$ python -q
>>> import numpy as np
>>> from numpy import linalg as LA
>>> np.set_printoptions(suppress=True, linewidth=100)
>>> tidy = lambda a: np.round(a, 3) + 0
>>> mat = np.load("mat.npy")
>>> mat
array([[-1.   , -2.1  ,  0.   ,  1.   , -1.9  ,  2.   , -1.033, -0.4  , -0.7  , -0.5  ,  0.4  ],
       [-0.6  , -0.9  ,  0.7  ,  0.3  ,  1.   , -1.8  , -1.057, -0.7  ,  0.7  , -0.5  , -0.2  ],
       [-0.2  ,  0.6  ,  0.6  , -2.3  ,  1.4  , -0.5  , -0.025,  0.3  ,  0.2  ,  0.   ,  0.   ],
       [-1.6  ,  0.2  ,  0.2  , -0.1  ,  0.8  , -1.3  ,  3.134, -0.5  , -0.3  ,  1.5  , -1.4  ],
       [-0.5  ,  0.   , -0.2  , -2.   ,  0.6  , -0.8  ,  2.631,  0.1  , -0.5  ,  1.3  ,  1.3  ],
       [ 0.3  , -1.   , -0.3  , -1.6  , -0.3  , -0.2  ,  4.296,  1.6  ,  0.8  ,  2.1  , -0.5  ],
       [ 0.3  ,  1.   ,  1.   , -0.3  , -0.2  ,  1.3  , -0.186, -1.   ,  0.6  , -0.1  , -1.5  ],
       [-0.8  ,  0.8  , -0.6  ,  0.1  ,  1.3  ,  0.1  , -1.407,  0.9  ,  0.   , -0.7  , -0.8  ],
       [-0.3  , -1.5  ,  0.8  ,  0.   ,  0.2  ,  1.4  , -3.803,  0.   ,  0.4  , -1.9  ,  0.4  ],
       [ 0.3  ,  0.4  , -1.3  , -1.1  ,  0.3  ,  3.   , -2.108, -0.2  , -0.7  , -1.1  , -0.2  ],
       [ 1.6  , -1.1  , -1.3  , -0.5  , -0.9  , -0.9  ,  1.261,  0.1  , -0.3  ,  0.6  , -1.3  ],
       [ 0.5  ,  0.7  ,  1.4  ,  0.5  ,  1.1  ,  2.1  , -1.455, -0.9  ,  0.7  , -0.7  , -0.7  ],
       [-0.9  ,  0.1  ,  2.   ,  0.5  ,  0.2  ,  1.1  , -3.318, -0.5  ,  0.1  , -1.7  , -1.6  ],
       [-1.2  ,  1.1  ,  0.   , -2.   ,  0.1  , -0.6  ,  0.983, -0.1  , -1.2  ,  0.5  , -0.2  ],
       [-1.1  , -0.6  , -1.   ,  0.   , -1.6  ,  0.5  , -0.241, -0.3  , -1.5  , -0.1  ,  1.4  ],
       [ 0.2  , -1.3  ,  0.1  , -1.8  , -1.9  , -1.3  ,  2.486,  0.   ,  0.9  ,  1.2  ,  0.   ],
       [ 0.3  ,  1.   , -1.2  , -0.2  , -0.3  ,  1.8  ,  3.385,  0.5  ,  0.8  ,  1.7  , -0.8  ],
       [-0.6  , -0.6  , -0.8  , -0.3  , -1.6  ,  1.1  , -1.797,  0.3  ,  1.   , -0.9  ,  0.3  ],
       [ 0.7  , -1.   ,  0.1  , -0.5  , -0.1  , -0.3  ,  0.971, -1.   ,  1.4  ,  0.5  , -0.6  ],
       [ 0.9  , -1.9  ,  0.2  ,  0.4  ,  0.4  , -0.8  , -1.556, -2.1  , -0.9  , -0.7  , -1.8  ],
       [-1.3  ,  1.2  ,  0.8  , -1.9  ,  0.4  ,  1.1  ,  0.477, -0.4  , -0.1  ,  0.2  , -0.8  ],
       [-0.7  , -0.2  , -0.8  ,  1.7  , -0.4  , -1.7  , -0.551,  1.   , -0.5  , -0.3  , -0.3  ]])
>>> gram = np.cov(mat, rowvar=False)
>>> np.argsort(-mat.std(axis=0).round(6), kind="stable")
array([ 6,  5,  3,  9,  1,  4,  2, 10,  0,  7,  8])
>>> tidy(np.corrcoef(mat[:, 4], mat[:, 5])[0, 1])
np.float64(-0.101)
>>> gram.shape
(11, 11)
